$ python3 -q
>>> import numpy as np
>>> np.set_printoptions(suppress=True, linewidth=100)
>>> F = np.loadtxt("a.csv", delimiter=",")
>>> print(F)
[[ 0.  0.  5.  0. 12.  5.  0.  3.  0.]
 [ 1.  0.  1.  1.  2.  5.  0.  7.  0.]
 [ 2.  0.  0.  4.  0.  5.  0.  7.  0.]
 [ 0.  0.  0.  1.  6.  5.  0.  3.  0.]
 [ 0.  0.  0.  4.  1.  5.  0.  5.  1.]
 [ 0.  0.  0.  4.  3.  5.  0.  3.  2.]
 [ 0.  0.  2.  0.  9.  5.  0.  3.  0.]
 [ 0.  0.  0.  1.  6.  5.  0.  3.  0.]
 [ 0.  0.  3.  0.  7.  5.  0.  5.  0.]
 [ 0.  0.  2.  0.  9.  5.  0.  3.  0.]
 [ 2.  0.  8.  0.  6.  5.  0.  9.  0.]
 [ 0.  0.  0.  4.  1.  5.  0.  5.  1.]
 [ 0.  0.  0.  1.  6.  5.  0.  3.  0.]
 [ 0.  0.  7.  0.  8.  5.  0.  7.  0.]
 [ 0.  0.  0.  1.  4.  5.  0.  5.  0.]
 [ 0.  0.  2.  0.  9.  5.  0.  3.  0.]
 [ 4.  0.  2.  1.  0.  5.  0.  9.  0.]
 [ 3.  0.  5.  0.  3.  5.  0.  9.  0.]
 [ 0.  0.  7.  0.  8.  5.  0.  7.  0.]
 [ 0.  0.  7.  0.  8.  5.  0.  7.  0.]
 [ 0.  0.  0.  4.  1.  5.  0.  5.  1.]]
>>> t3 = np.stack([F, 2 * F, F[::-1]])
>>> print((t3 @ F.T).shape)
(3, 21, 21)
>>> print(t3.shape)
(3, 21, 9)
>>> print(np.round(np.linalg.norm(t3, axis=(1, 2)), 1))
[49.4 98.7 49.4]
>>> rk = np.linalg.matrix_rank(F)
>>> print(rk)
7
>>> null = np.linalg.svd(F)[2][rk:].T
>>> print(np.linalg.matrix_rank(F.T @ F), np.linalg.matrix_rank(F @ F.T))
7 7
>>> print([int(np.linalg.matrix_rank(F[:i])) for i in range(1, len(F) + 1)])
[1, 2, 3, 4, 5, 6, 7, 7, 7, 7, 7, 7, 7, 7, 7, 7, 7, 7, 7, 7, 7]
>>> print([int(np.linalg.matrix_rank(F[:, :j + 1])) for j in range(9)])
[1, 1, 2, 3, 4, 5, 5, 6, 7]
>>> print(null.shape)
(9, 2)
>>> try:
...     np.linalg.inv(F)
... except np.linalg.LinAlgError as e:
...     print("failed:", e)
... 
failed: Last 2 dimensions of the array must be square
>>> print(np.abs(np.diag(np.linalg.qr(F)[1])) > 1e-9)
[ True False  True  True  True  True False  True  True]
>>> print(np.linalg.lstsq(F[:-1].T, F[-1])[2])
7
>>> print(np.round(np.trace(np.linalg.pinv(F) @ F), 1))
7.0
>>> print(np.allclose(F[:-1].T @ np.linalg.lstsq(F[:-1].T, F[-1])[0], F[-1]))
True
>>> u, g = F[9], F[12]
>>> print(u @ u)
119.0
>>> print(u @ g)
88.0
>>> pr = (u @ g) / (u @ u) * u
>>> print(round(float((g - pr) @ u), 1))
-0.0
>>> print(pr.round(1))
[0.  0.  1.5 0.  6.7 3.7 0.  2.2 0. ]
>>> print(np.linalg.matrix_rank(np.outer(u, g)))
1
>>> left, s, VT = np.linalg.svd(F)
>>> print(np.argmax(s[:-1] / (s[1:] + 1e-6)) + 1)
7
>>> print(s.round(1) + 0)
[44.3 16.9 12.2  5.2  2.5  1.3  0.4  0.   0. ]
>>> B = left[:, :7] @ np.diag(s[:7]) @ VT[:7]
>>> print(np.linalg.matrix_rank(F, rtol=0.05))
5
>>> print(np.round(np.linalg.norm(F - B) / np.linalg.norm(F), 1))
0.0
>>> print(np.linalg.matrix_rank(B))
7
>>> X = np.load("test15.npy")
>>> print(X)
[[ 3. -1.  1.  2.  1.  1.  3.  0.]
 [ 3.  1.  3.  0. -1. -3.  1.  0.]
 [-3. -3.  2.  3.  2.  0.  1.  0.]
 [ 2. -1.  3. -3.  3.  3.  0.  0.]
 [ 2. -1.  0. -3.  1. -3. -2.  0.]
 [-2.  2.  0.  1.  0.  1.  3.  0.]
 [ 3.  0.  3. -3.  1. -3. -3.  0.]
 [ 0.  0.  0.  0.  0.  0.  0.  2.]]
>>> print(np.round(np.sort(np.linalg.eigvals(X).real), 1))
[-6.6 -0.9 -0.2 -0.2  2.   3.3  3.3  3.3]
>>> print((X != 0).astype(int))
[[1 1 1 1 1 1 1 0]
 [1 1 1 0 1 1 1 0]
 [1 1 1 1 1 0 1 0]
 [1 1 1 1 1 1 0 0]
 [1 1 0 1 1 1 1 0]
 [1 1 0 1 0 1 1 0]
 [1 0 1 1 1 1 1 0]
 [0 0 0 0 0 0 0 1]]
>>> print(np.flatnonzero(np.linalg.matrix_power((X != 0) + (X.T != 0) + np.eye(8), 8)[5]))
[0 1 2 3 4 5 6]
>>> print((np.linalg.matrix_power((X != 0) + (X.T != 0) + np.eye(8), 8) > 0).astype(int))
[[1 1 1 1 1 1 1 0]
 [1 1 1 1 1 1 1 0]
 [1 1 1 1 1 1 1 0]
 [1 1 1 1 1 1 1 0]
 [1 1 1 1 1 1 1 0]
 [1 1 1 1 1 1 1 0]
 [1 1 1 1 1 1 1 0]
 [0 0 0 0 0 0 0 1]]
>>> B = np.linalg.invert(X)
Traceback (most recent call last):
  File "<python-input-40>", line 1, in <module>
    B = np.linalg.invert(X)
        ^^^^^^^^^^^^^^^^
AttributeError: module 'numpy.linalg' has no attribute 'invert'
>>> B = np.linalg.inv(X)
>>> print(round(np.linalg.slogdet(X)[0], 1))
1.0
>>> print(B.round(1) + 0)
[[ 0.2 -0.1 -0.1 -0.1 -0.1 -0.1  0.1  0. ]
 [ 0.2 -0.3 -0.1 -0.2 -0.2  0.4  0.5  0. ]
 [-0.2  0.2  0.1  0.1 -0.1 -0.1  0.   0. ]
 [ 0.3 -0.3  0.  -0.3 -0.3  0.   0.4  0. ]
 [ 0.4 -0.6  0.  -0.2  0.   0.4  0.6  0. ]
 [ 0.   0.  -0.1  0.1 -0.2 -0.1 -0.1  0. ]
 [-0.1  0.3  0.   0.1  0.3  0.1 -0.4  0. ]
 [ 0.   0.   0.   0.   0.   0.   0.   0.5]]
>>> print(np.round(X @ B, 1) + 0)
[[1. 0. 0. 0. 0. 0. 0. 0.]
 [0. 1. 0. 0. 0. 0. 0. 0.]
 [0. 0. 1. 0. 0. 0. 0. 0.]
 [0. 0. 0. 1. 0. 0. 0. 0.]
 [0. 0. 0. 0. 1. 0. 0. 0.]
 [0. 0. 0. 0. 0. 1. 0. 0.]
 [0. 0. 0. 0. 0. 0. 1. 0.]
 [0. 0. 0. 0. 0. 0. 0. 1.]]
>>> print(np.round(np.linalg.det(X) * B, 1))
[[ 3654. -1334. -1740.  -928.  -928. -1044.  2204.     0.]
 [ 3192. -5704. -2112. -3376. -3968.  6192.  9424.    -0.]
 [-2652.  3900.  1432.  2224. -2512. -1272.  -472.     0.]
 [ 4700. -4892.   440. -4304. -4896.   856.  7336.    -0.]
 [ 6426. -9450.   492. -3408.   144.  7044. 10388.     0.]
 [ -446.  -354. -1028.  2096. -3232. -2156.  -908.    -0.]
 [-1110.  4662.   444.  2368.  4736.  1332. -6956.    -0.]
 [    0.     0.     0.     0.     0.     0.     0.  8584.]]
>>> print(np.round(np.linalg.inv(B), 1) + 0)
[[ 3. -1.  1.  2.  1.  1.  3.  0.]
 [ 3.  1.  3.  0. -1. -3.  1.  0.]
 [-3. -3.  2.  3.  2.  0.  1.  0.]
 [ 2. -1.  3. -3.  3.  3.  0.  0.]
 [ 2. -1.  0. -3.  1. -3. -2.  0.]
 [-2.  2.  0.  1.  0.  1.  3.  0.]
 [ 3.  0.  3. -3.  1. -3. -3.  0.]
 [ 0.  0.  0.  0.  0.  0.  0.  2.]]
>>> M = np.load("run4.npy")
>>> print(M)
[[ 8  7 10 16  8  7  8  4  9]
 [ 7 18 10 20 15  8 16  5  6]
 [10 10 21 24 18 14 18  7 17]
 [16 20 24 45 30 23 29 10 27]
 [ 8 15 18 30 30 17 26 10 25]
 [ 7  8 14 23 17 17 17  7 15]
 [ 8 16 18 29 26 17 35 16 25]
 [ 4  5  7 10 10  7 16 15 16]
 [ 9  6 17 27 25 15 25 16 34]]
>>> t = np.radians(45)
>>> R = np.eye(9)
>>> R[4, 4] = R[7, 7] = np.cos(t)
>>> R[4, 7], R[7, 4] = -np.sin(t), np.sin(t)
>>> print(R.round(1))
[[ 1.   0.   0.   0.   0.   0.   0.   0.   0. ]
 [ 0.   1.   0.   0.   0.   0.   0.   0.   0. ]
 [ 0.   0.   1.   0.   0.   0.   0.   0.   0. ]
 [ 0.   0.   0.   1.   0.   0.   0.   0.   0. ]
 [ 0.   0.   0.   0.   0.7  0.   0.  -0.7  0. ]
 [ 0.   0.   0.   0.   0.   1.   0.   0.   0. ]
 [ 0.   0.   0.   0.   0.   0.   1.   0.   0. ]
 [ 0.   0.   0.   0.   0.7  0.   0.   0.7  0. ]
 [ 0.   0.   0.   0.   0.   0.   0.   0.   1. ]]
>>> B = M @ R.T
>>> print(np.round(np.linalg.det(R), 1), np.round(np.trace(R), 1))
1.0 8.4
>>> print(B.round(1))
[[ 8.   7.  10.  16.   2.8  7.   8.   8.5  9. ]
 [ 7.  18.  10.  20.   7.1  8.  16.  14.1  6. ]
 [10.  10.  21.  24.   7.8 14.  18.  17.7 17. ]
 [16.  20.  24.  45.  14.1 23.  29.  28.3 27. ]
 [ 8.  15.  18.  30.  14.1 17.  26.  28.3 25. ]
 [ 7.   8.  14.  23.   7.1 17.  17.  17.  15. ]
 [ 8.  16.  18.  29.   7.1 17.  35.  29.7 25. ]
 [ 4.   5.   7.  10.  -3.5  7.  16.  17.7 16. ]
 [ 9.   6.  17.  27.   6.4 15.  25.  29.  34. ]]
>>> print(np.allclose(np.linalg.norm(M, axis=1), np.linalg.norm(B, axis=1)))
True
>>> print(np.round(np.linalg.svd(M, compute_uv=False), 1) + 0, np.round(np.linalg.svd(B, compute_uv=False), 1) + 0)
[160.6  23.2  14.8   8.5   6.8   5.6   3.3   0.2   0. ] [160.6  23.2  14.8   8.5   6.8   5.6   3.3   0.2   0. ]
>>> rk = np.linalg.matrix_rank(B)
>>> print(rk)
8
>>> null = np.linalg.svd(B)[2][rk:].T
>>> print([int(np.linalg.matrix_rank(np.delete(B, i, axis=0))) for i in range(9)])
[8, 8, 8, 8, 8, 8, 8, 8, 8]
>>> print([int(np.linalg.matrix_rank(B[:, :j + 1])) for j in range(9)])
[1, 2, 3, 4, 5, 6, 7, 8, 8]
>>> print(np.round(null @ null.T, 1) + 0)
[[ 0.   0.   0.   0.   0.   0.   0.   0.   0. ]
 [ 0.   0.3  0.  -0.2  0.   0.2  0.  -0.3  0.3]
 [ 0.   0.   0.   0.   0.   0.   0.   0.   0. ]
 [ 0.  -0.2  0.   0.1  0.  -0.1  0.   0.2 -0.2]
 [ 0.   0.   0.   0.   0.   0.   0.   0.   0. ]
 [ 0.   0.2  0.  -0.1  0.   0.1  0.  -0.2  0.2]
 [ 0.   0.   0.   0.   0.   0.   0.   0.   0. ]
 [ 0.  -0.3  0.   0.2  0.  -0.2  0.   0.3 -0.3]
 [ 0.   0.3  0.  -0.2  0.   0.2  0.  -0.3  0.2]]
>>> print(null.shape)
(9, 1)
>>> print(np.round(B @ null, 1) + 0)
[[0.]
 [0.]
 [0.]
 [0.]
 [0.]
 [0.]
 [0.]
 [0.]
 [0.]]
>>> print([int(np.linalg.matrix_rank(B[:i])) for i in range(1, len(B) + 1)])
[1, 2, 3, 4, 5, 6, 7, 8, 8]
>>> print(np.round(null[:, 0] / null[np.abs(null[:, 0]).round(6).argmax(), 0], 1) + 0)
[-0.1  1.   0.  -0.7  0.   0.7 -0.1 -1.   1. ]
>>> left, s, VT = np.linalg.svd(M)
>>> print(np.argmax(s[:-1] / (s[1:] + 1e-6)) + 1)
8
>>> B = left[:, :8] @ np.diag(s[:8]) @ VT[:8]
>>> print(np.round(np.linalg.norm(M - B, 2), 1), round(s[8], 1))
0.0 0.0
>>> print(round(float(np.linalg.norm(M - B) / np.linalg.norm(M)), 1))
0.0
>>> print(np.round(np.abs(M - B).max(), 1))
0.0
>>> print(np.linalg.matrix_rank(M, rtol=0.05))
4
>>> print(np.linalg.matrix_rank(B))
8
>>> m1 = np.array([[2, -2, -2, 2], [-6, -2, 6, 2], [-2, 2, 3, -3], [6, 2, -9, -3]])
>>> print(round(float(np.linalg.norm(m1[3], 1)), 1), round(np.linalg.norm(m1[3], np.inf), 1))
20.0 9.0
>>> print(np.round(np.linalg.norm(m1, axis=1), 1))
[ 4.   8.9  5.1 11.4]
>>> print(m1[3] @ m1[2])
-26
>>> print(round(np.linalg.norm(m1, 2), 1))
14.8
>>> print(round(float(np.linalg.norm(m1) ** 2 / np.linalg.norm(m1, 2) ** 2), 1))
1.2
>>> print(np.linalg.norm(m1, axis=1).argmax())
3
>>> print(round(float(np.linalg.norm(m1[3] - m1[2])), 1))
14.4
>>> print(np.trace(m1))
0
>>> print((m1 - m1.T) / 2)
[[ 0.  2.  0. -2.]
 [-2.  0.  2.  0.]
 [ 0. -2.  0.  3.]
 [ 2.  0. -3.  0.]]
>>> print(np.linalg.matrix_power(m1, 2))
[[ 32   0 -40   0]
 [  0  32   0 -40]
 [-40   0  52   0]
 [  0 -40   0  52]]
>>> np.linalg.determinant(m1)
Traceback (most recent call last):
  File "<python-input-88>", line 1, in <module>
    np.linalg.determinant(m1)
    ^^^^^^^^^^^^^^^^^^^^^
AttributeError: module 'numpy.linalg' has no attribute 'determinant'
>>> print(round(np.linalg.det(m1), 1))
64.0
>>> t3 = np.stack([m1, -1 * m1, m1[::-1]])
>>> print(np.linalg.matrix_rank(t3.reshape(3, -1)))
2
>>> print(np.linalg.matrix_rank(t3))
[4 4 4]
>>> print(t3.shape)
(3, 4, 4)
>>> print(np.round(np.linalg.det(t3), 1))
[64. 64. 64.]
>>> u = np.array([-1, 0])
>>> print(np.polyval(u, m1[0]))
[-2  2  2 -2]
>>> B = m1[0, 0] * m1[1:] - np.outer(m1[1:, 0], m1[0])
>>> print(B)
[[  0 -16   0  16]
 [  0   0   2  -2]
 [  0  16  -6 -18]]
>>> print(np.flatnonzero(~B.round(6).any(axis=1)))
[]
>>> print(m1[:, 0] / m1[0, 0])
[ 1. -3. -1.  3.]
>>> print(np.linalg.matrix_rank(B), np.linalg.matrix_rank(m1))
3 4
>>> J = np.loadtxt("block13.csv", delimiter=",")
>>> print(J.round(1) + 0)
[[  1.1   0.2   2.9   6.4  -4.6   2.3  -7.8]
 [  1.1   0.3   2.6   5.7  -4.6   2.1  -7.2]
 [  0.9   1.    0.1  -0.9  -1.9   0.4  -0.5]
 [  0.5   0.5   0.   -0.5  -0.7   0.2  -0.1]
 [  0.3   0.3   0.   -0.3  -0.3   0.1   0. ]
 [ -0.4  -0.4   0.    0.3   0.3  -0.1   0. ]
 [ -0.4  -0.4   0.    0.4   0.3  -0.1   0. ]
 [ -1.7  -1.5  -0.1   1.2   0.6  -0.6   0. ]
 [ -2.1  -1.8  -0.1   1.3   0.6  -0.8   0. ]
 [-12.4  -7.9  -2.6  -1.8  -6.8  -5.9   3.3]
 [-16.7 -10.   -4.2  -5.1 -11.2  -8.3   5.7]
 [-23.1 -12.8  -6.7 -11.  -18.5 -12.2   9.9]]
>>> rng = np.random.default_rng(859351)
>>> labels = rng.permutation(9)
>>> print(labels)
[6 0 4 5 3 1 7 8 2]
>>> B = M[labels][:, labels]
>>> print(np.allclose(B, M))
False
>>> print(np.round(np.linalg.norm(J, axis=1), 1))
[11.7 10.8  2.5  1.1  0.6  0.7  0.8  2.7  3.2 17.9 25.5 38.2]
>>> print(np.round(np.linalg.norm(J, axis=0), 1))
[31.3 18.3  9.2 15.1 23.7 16.3 15.9]
>>> print(np.round(J[1] @ J[6], 1))
-0.1
>>> print(np.round(np.linalg.norm(J[1] - J[6]), 1))
10.9
>>> print(np.linalg.norm(J, axis=1).argmax())
11
>>> print(round(np.linalg.norm(J, 1), 1), np.round(np.linalg.norm(J, np.inf), 1))
60.6 94.4
>>> print(np.round(np.linalg.norm(J[1], 1), 1), round(np.linalg.norm(J[1], np.inf), 1))
23.6 7.2
>>> print(np.round(np.linalg.norm(J, 2) / np.linalg.norm(J), 1))
0.9
>>> print(np.linalg.cond(J) > 100)
True
>>> print([round(float(x), 1) for x in np.linalg.svd(J, compute_uv=False)[:3]])
[49.3, 15.4, 6.3]
>>> u = np.array([0, 2])
>>> print(np.round(np.convolve(J[9], u), 1))
[  0.  -24.9 -15.9  -5.2  -3.6 -13.6 -11.8   6.7]
>>> print(np.round(np.cross(J[9, :3], J[8, :3]), 1))
[-3.9  4.3  5.6]
>>> print(np.round(np.correlate(J[9], J[8], "full"), 1))
[  0.2   9.5  -0.9 -18.4  -9.   23.6  38.3   6.7   3.5  20.6  24.2   6.3  -6.9]
>>> print(np.linalg.lstsq(J[:-1].T, J[-1])[2])
3
>>> print(np.unique(J.round(6), axis=0).shape)
(12, 7)
>>> print(np.round(J @ np.linalg.pinv(J) @ J, 1) + 0)
[[  1.1   0.2   2.9   6.4  -4.6   2.3  -7.8]
 [  1.1   0.3   2.6   5.7  -4.6   2.1  -7.2]
 [  0.9   1.    0.1  -0.9  -1.9   0.4  -0.5]
 [  0.5   0.5   0.   -0.5  -0.7   0.2  -0.1]
 [  0.3   0.3   0.   -0.3  -0.3   0.1   0. ]
 [ -0.4  -0.4   0.    0.3   0.3  -0.1   0. ]
 [ -0.4  -0.4   0.    0.4   0.3  -0.1   0. ]
 [ -1.7  -1.5  -0.1   1.2   0.6  -0.6   0. ]
 [ -2.1  -1.8  -0.1   1.3   0.6  -0.8   0. ]
 [-12.4  -7.9  -2.6  -1.8  -6.8  -5.9   3.3]
 [-16.7 -10.   -4.2  -5.1 -11.2  -8.3   5.7]
 [-23.1 -12.8  -6.7 -11.  -18.5 -12.2   9.9]]
>>> try:
...     np.linalg.inv(J)
... except np.linalg.LinAlgError as e:
...     print(repr(e))
... 
LinAlgError('Last 2 dimensions of the array must be square')
